% python3 -q
>>> import numpy as np
>>> from numpy import linalg as LA
>>> np.set_printoptions(suppress=True, linewidth=200)
>>> def rnd(a):
...     return np.round(a, 2) + 0
... 
>>> mat = np.array([[0.0, -3.0, 1.0], [-3.0, 0.0, 0.0], [1.0, 0.0, 0.0]])
>>> vals, evecs = LA.eigvalsh(mat)
Traceback (most recent call last):
  File "<python-input-5>", line 1, in <module>
    vals, evecs = LA.eigvalsh(mat)
    ^^^^^^^^^^^
ValueError: too many values to unpack (expected 2)
>>> vals, evecs = LA.eigh(mat)
>>> rnd(evecs.T @ evecs)
array([[1., 0., 0.],
       [0., 1., 0.],
       [0., 0., 1.]])
>>> np.unique(vals.round(6) + 0, return_counts=True)[1]
array([1, 1, 1])
>>> rnd(LA.svd(mat, compute_uv=False))
array([3.16, 3.16, 0.  ])
>>> rnd(evecs @ np.diag(vals) @ evecs.T)
array([[ 0., -3.,  1.],
       [-3.,  0.,  0.],
       [ 1.,  0.,  0.]])
>>> np.abs(evecs[:, -1]).round(6).argmax()
np.int64(0)
>>> theta = np.radians(45)
>>> Rm = np.eye(3)
>>> Rm[2, 2] = Rm[0, 0] = np.cos(theta)
>>> Rm[2, 0], Rm[0, 2] = -np.sin(theta), np.sin(theta)
>>> rnd(Rm)
array([[ 0.71,  0.  ,  0.71],
       [ 0.  ,  1.  ,  0.  ],
       [-0.71,  0.  ,  0.71]])
>>> Y = mat @ Rm.T
>>> rnd(LA.svd(mat, compute_uv=False)), rnd(LA.svd(Y, compute_uv=False))
(array([3.16, 3.16, 0.  ]), array([3.16, 3.16, 0.  ]))
>>> np.allclose(LA.norm(mat, axis=1), LA.norm(Y, axis=1))
True
>>> rnd(Y)
array([[ 0.71, -3.  ,  0.71],
       [-2.12,  0.  ,  2.12],
       [ 0.71,  0.  , -0.71]])
>>> LA.norm(Y, axis=1).argmax()
np.int64(0)
>>> rnd(LA.norm(Y, 1)), rnd(LA.norm(Y, np.inf))
(np.float64(3.54), np.float64(4.41))
>>> rnd(np.trace(LA.pinv(mat) @ mat))
np.float64(2.0)
>>> np.unique(mat.round(6), axis=0).shape
(3, 3)
>>> LA.lstsq(mat[:-1].T, mat[-1])[2]
np.int32(2)
>>> try:
...     LA.inv(mat)
... except LA.LinAlgError as e:
...     print(e)
... 
Singular matrix
>>> vec = np.array([-5, 0, -1])
>>> h = np.maximum(mat @ vec, 0)
>>> rnd(np.tanh(mat @ vec))
array([-0.76,  1.  , -1.  ])
>>> np.flatnonzero(h > 1e-9)
array([1])
>>> data = np.array([[3, -1, 3, -1, 3, -1],
...     [-3, -3, -3, -3, -3, -3],
...     [-2, -3, -2, -3, -2, -3],
...     [3, -1, 3, -1, 3, -1],
...     [-3, -3, -3, -3, -3, -3],
...     [-2, -3, -2, -3, -2, -3]])
>>> theta = np.radians(120)
>>> Rm = np.eye(6)
>>> Rm[5, 5] = Rm[4, 4] = np.cos(theta)
>>> Rm[5, 4], Rm[4, 5] = -np.sin(theta), np.sin(theta)
>>> rnd(Rm)
array([[ 1.  ,  0.  ,  0.  ,  0.  ,  0.  ,  0.  ],
       [ 0.  ,  1.  ,  0.  ,  0.  ,  0.  ,  0.  ],
       [ 0.  ,  0.  ,  1.  ,  0.  ,  0.  ,  0.  ],
       [ 0.  ,  0.  ,  0.  ,  1.  ,  0.  ,  0.  ],
       [ 0.  ,  0.  ,  0.  ,  0.  , -0.5 ,  0.87],
       [ 0.  ,  0.  ,  0.  ,  0.  , -0.87, -0.5 ]])
>>> Y = data @ Rm.T
>>> rnd(LA.det(Rm)), np.trace(Rm)
(np.float64(1.0), np.float64(3.0))
>>> rnd(LA.svd(data, compute_uv=False)), rnd(LA.svd(Y, compute_uv=False))
(array([13.98,  7.1 ,  0.  ,  0.  ,  0.  ,  0.  ]), array([13.98,  7.1 ,  0.  ,  0.  ,  0.  ,  0.  ]))
>>> rnd(np.abs(Y - data).max(axis=0))
array([0.  , 0.  , 0.  , 0.  , 5.37, 7.1 ])
>>> m1 = np.load("x.npy")
>>> m1
array([[1, 3, 1, 3, 1, 3],
       [3, 1, 3, 1, 3, 1],
       [0, 0, 0, 0, 0, 0],
       [1, 3, 1, 3, 1, 3],
       [3, 1, 3, 1, 3, 1],
       [0, 0, 0, 0, 0, 0]])
>>> # column 2 repeats column 0
>>> rng = np.random.default_rng(75578)
>>> z = rng.permutation(6)
>>> z
array([2, 4, 5, 3, 0, 1])
>>> Y = m1[z][:, z]
>>> rnd(np.sort(np.abs(LA.eigvals(Y))))
array([0., 0., 0., 0., 0., 8.])
>>> np.trace(Y)
np.int64(8)
>>> rnd(LA.det(Y)), rnd(LA.det(m1[z]))
(np.float64(0.0), np.float64(0.0))
>>> X = np.loadtxt("case19.csv", delimiter=",")
>>> rnd(X)
array([[-0.77, -2.05,  2.92,  0.83,  0.36, -1.16,  0.71],
       [-0.65, -0.67,  0.27, -1.76,  2.18,  2.42,  1.15],
       [-0.77, -2.35, -0.61, -1.41, -2.46,  0.82, -0.89],
       [-0.77,  0.68,  1.3 , -0.27,  0.86,  0.52, -3.49],
       [-1.16,  2.31,  1.79, -1.09, -1.88,  0.52,  1.07],
       [-1.42,  0.16, -0.81, -2.27,  0.89, -2.71,  0.03],
       [-3.23,  0.13, -1.21,  1.95,  0.15,  0.48,  0.25]])
>>> rnd(LA.norm(X, 2))
np.float64(4.0)
>>> rnd(LA.norm(X, axis=0))
array([4., 4., 4., 4., 4., 4., 4.])
>>> rnd(LA.norm(X, axis=1))
array([4., 4., 4., 4., 4., 4., 4.])
>>> rnd(LA.norm(X[6] - X[3]))
np.float64(5.66)
>>> rnd(LA.norm(X[6], 1)), rnd(LA.norm(X[6], np.inf))
(np.float64(7.38), np.float64(3.23))
>>> rnd(LA.norm(X) ** 2 / LA.norm(X, 2) ** 2)
np.float64(7.0)
>>> O, Rm = LA.qr(X)
>>> rnd(Rm)
array([[4., 0., 0., 0., 0., 0., 0.],
       [0., 4., 0., 0., 0., 0., 0.],
       [0., 0., 4., 0., 0., 0., 0.],
       [0., 0., 0., 4., 0., 0., 0.],
       [0., 0., 0., 0., 4., 0., 0.],
       [0., 0., 0., 0., 0., 4., 0.],
       [0., 0., 0., 0., 0., 0., 4.]])
>>> rnd(O.T @ O)
array([[1., 0., 0., 0., 0., 0., 0.],
       [0., 1., 0., 0., 0., 0., 0.],
       [0., 0., 1., 0., 0., 0., 0.],
       [0., 0., 0., 1., 0., 0., 0.],
       [0., 0., 0., 0., 1., 0., 0.],
       [0., 0., 0., 0., 0., 1., 0.],
       [0., 0., 0., 0., 0., 0., 1.]])
>>> rnd(np.abs(np.diag(Rm)))
array([4., 4., 4., 4., 4., 4., 4.])
>>> rnd(np.trace(O @ O.T))
np.float64(7.0)
>>> np.allclose(Rm.T @ Rm, X.T @ X)
True
